$ python -q
>>> import numpy as np
>>> np.set_printoptions(precision=3, suppress=True, linewidth=140)
>>> F = np.diag(np.array([2, 5]))
>>> print(F)
[[2 0]
 [0 5]]
>>> x0 = np.array([0, -2])
>>> print(F @ x0)
[  0 -10]
>>> print(np.einsum("ij,j->i", F, x0))
[  0 -10]
>>> print(F * x0)
[[  0   0]
 [  0 -10]]
>>> M2 = np.linalg.inv(F)
>>> print(np.allclose(M2, F.T))
False
>>> print(np.linalg.inv(M2))
[[2. 0.]
 [0. 5.]]
>>> print((np.abs(M2) > 1e-9).astype(int))
[[1 0]
 [0 1]]
>>> print(round(float(np.linalg.slogdet(F)[0]), 3))
1.0
>>> print(F @ M2)
[[1. 0.]
 [0. 1.]]
>>> print(round(np.linalg.cond(F), 3))
2.5
>>> rng = np.random.default_rng(21822)
>>> M2 = F + rng.integers(-2, 3, (2, 1)) @ rng.integers(-2, 3, (1, 2))
>>> print(M2)
[[2 0]
 [4 3]]
>>> print(M2 - F)
[[ 0  0]
 [ 4 -2]]
>>> print(np.linalg.matrix_rank(M2 - F, tol=1e-8))
1
>>> print(np.abs(M2 - F).sum(axis=1))
[0 6]
>>> feats = np.vander(np.arange(4) - 3, 4, increasing=True)
>>> print(feats)
[[  1  -3   9 -27]
 [  1  -2   4  -8]
 [  1  -1   1  -1]
 [  1   0   0   0]]
>>> lab = rng.permutation(4)
>>> print(lab)
[2 1 0 3]
>>> M2 = feats[lab][:, lab]
>>> print(np.diag(M2))
[ 1 -2  1  0]
>>> print(round(np.linalg.det(M2), 3), round(np.linalg.det(feats[lab]), 3))
12.0 -12.0
>>> print(M2)
[[  1  -1   1  -1]
 [  4  -2   1  -8]
 [  9  -3   1 -27]
 [  0   0   1   0]]
>>> print(np.sort(np.abs(np.linalg.eigvals(M2))))
[0.744 0.744 4.655 4.655]
>>> r0, v = F[1], F[0]
>>> print(r0 @ v)
0
>>> pr = (r0 @ v) / (r0 @ r0) * r0
>>> print((v - pr) @ r0)
0.0
>>> print(round(np.linalg.norm(r0 + v) ** 2 + np.linalg.norm(r0 - v) ** 2, 3))
58.0
>>> print(np.linalg.matrix_rank(np.outer(r0, v)))
1
>>> print(pr)
[0. 0.]
>>> print(v - pr)
[2. 0.]
>>> print(np.outer(r0, v))
[[ 0  0]
 [10  0]]
>>> M2 = np.array([[2, 1], [1, 3]])
>>> arr = np.kron(np.eye(2, dtype=int), M2)
>>> print(arr)
[[2 1 0 0]
 [1 3 0 0]
 [0 0 2 1]
 [0 0 1 3]]
>>> lab = rng.permutation(4)
>>> print(lab)
[0 1 3 2]
>>> M2 = arr[lab][:, lab]
>>> print(np.allclose(M2, arr))
False
>>> print(np.diag(M2))
[2 3 3 2]
>>> print(np.trace(M2))
10
